$ ipython --no-banner

In [1]: import numpy as np

In [2]: from numpy import linalg as LA

In [3]: np.set_printoptions(precision=3, suppress=True, linewidth=100, sign=" ")

In [4]: E = np.loadtxt("case11.csv", delimiter=",")

In [5]: E
Out[5]: 
array([[ 0.333,  0.333,  0.111,  0.222],
       [ 0.3  ,  0.3  ,  0.3  ,  0.1  ],
       [ 0.   ,  0.5  ,  0.25 ,  0.25 ],
       [ 0.167,  0.25 ,  0.25 ,  0.333]])

In [6]: q, r_ = LA.qr(E)

In [7]: np.allclose(r_.T @ r_, E.T @ E)
Out[7]: True

In [8]: np.abs(np.diag(r_))
Out[8]: array([ 0.478,  0.506,  0.177,  0.2  ])

In [9]: np.round(abs(r_[0, 0]), 3), np.round(LA.norm(E[:, 0]), 3)
Out[9]: (np.float64(0.478), np.float64(0.478))

In [10]: q @ r_
Out[10]: 
array([[ 0.333,  0.333,  0.111,  0.222],
       [ 0.3  ,  0.3  ,  0.3  ,  0.1  ],
       [ 0.   ,  0.5  ,  0.25 ,  0.25 ],
       [ 0.167,  0.25 ,  0.25 ,  0.333]])

In [11]: r_
Out[11]: 
array([[-0.478, -0.507, -0.353, -0.334],
       [ 0.   ,  0.506,  0.268,  0.283],
       [ 0.   ,  0.   , -0.177, -0.04 ],
       [ 0.   ,  0.   ,  0.   ,  0.2  ]])

In [12]: np.round(q.T @ q, 3) + 0
Out[12]: 
array([[ 1.,  0.,  0.,  0.],
       [ 0.,  1.,  0.,  0.],
       [ 0.,  0.,  1.,  0.],
       [ 0.,  0.,  0.,  1.]])

In [13]: np.trace(q @ q.T)
Out[13]: np.float64(4.0)

In [14]: r0 = np.array([1, 3, 3])

In [15]: np.array([np.convolve(row, r0, "same") for row in E])
Out[15]: 
array([[ 1.333,  2.111,  1.556,  1.   ],
       [ 1.2  ,  2.1  ,  1.9  ,  1.2  ],
       [ 0.5  ,  1.75 ,  2.5  ,  1.5  ],
       [ 0.75 ,  1.5  ,  1.833,  1.75 ]])

In [16]: np.correlate(E[1], E[2], "full")
Out[16]: array([ 0.075,  0.15 ,  0.3  ,  0.25 ,  0.175,  0.05 ,  0.   ])

In [17]: np.cross(E[1, :3], E[2, :3])
Out[17]: array([-0.075, -0.075,  0.15 ])

In [18]: np.polyval(r0, E[1])
Out[18]: array([ 3.99,  3.99,  3.99,  3.31])

In [19]: E @ np.ones(4)
Out[19]: array([ 1.,  1.,  1.,  1.])

In [20]: np.sort(np.abs(LA.eigvals(E)))[::-1]
Out[20]: array([ 1.   ,  0.208,  0.208,  0.197])

In [21]: E.sum(axis=1)
Out[21]: array([ 1.,  1.,  1.,  1.])

In [22]: LA.matrix_power(E, 100)
Out[22]: 
array([[ 0.207,  0.344,  0.238,  0.21 ],
       [ 0.207,  0.344,  0.238,  0.21 ],
       [ 0.207,  0.344,  0.238,  0.21 ],
       [ 0.207,  0.344,  0.238,  0.21 ]])

In [23]: p = np.eye(4)[3]

In [24]: for _ in range(5):
    ...:     p = p @ E
    ...:     print(p.round(3))
    ...: 
[ 0.167  0.25   0.25   0.333]
[ 0.186  0.339  0.239  0.236]
[ 0.203  0.342  0.241  0.214]
[ 0.206  0.344  0.239  0.211]
[ 0.207  0.344  0.239  0.21 ]

In [25]: data = np.loadtxt("w.csv", delimiter=",")

In [26]: data
Out[26]: 
array([[ 0.,  0.,  2.],
       [ 0.,  0.,  2.],
       [ 2.,  2.,  0.]])

In [27]: try:
    ...:     LA.cholesky(data)
    ...: except LA.LinAlgError as e:
    ...:     print(repr(e))
    ...: 
LinAlgError('Matrix is not positive definite')

In [28]: round(float(LA.eigvalsh(data).min()), 3)
Out[28]: -2.828

In [29]: [round(float(LA.det(data[:i, :i])), 2) + 0 for i in range(1, 4)]
Out[29]: [0.0, 0.0, 0.0]

In [30]: rng = np.random.default_rng(662154)

In [31]: z = rng.permutation(3)

In [32]: z
Out[32]: array([ 2,  0,  1])

In [33]: M2 = data[z][:, z]

In [34]: np.diag(M2)
Out[34]: array([ 0.,  0.,  0.])

In [35]: np.allclose(M2, data)
Out[35]: False

In [36]: x = np.array([0, 2, 1])

In [37]: data @ np.eye(3)[1]
Out[37]: array([ 0.,  0.,  2.])

In [38]: data @ (2 * x)
Out[38]: array([ 4.,  4.,  8.])
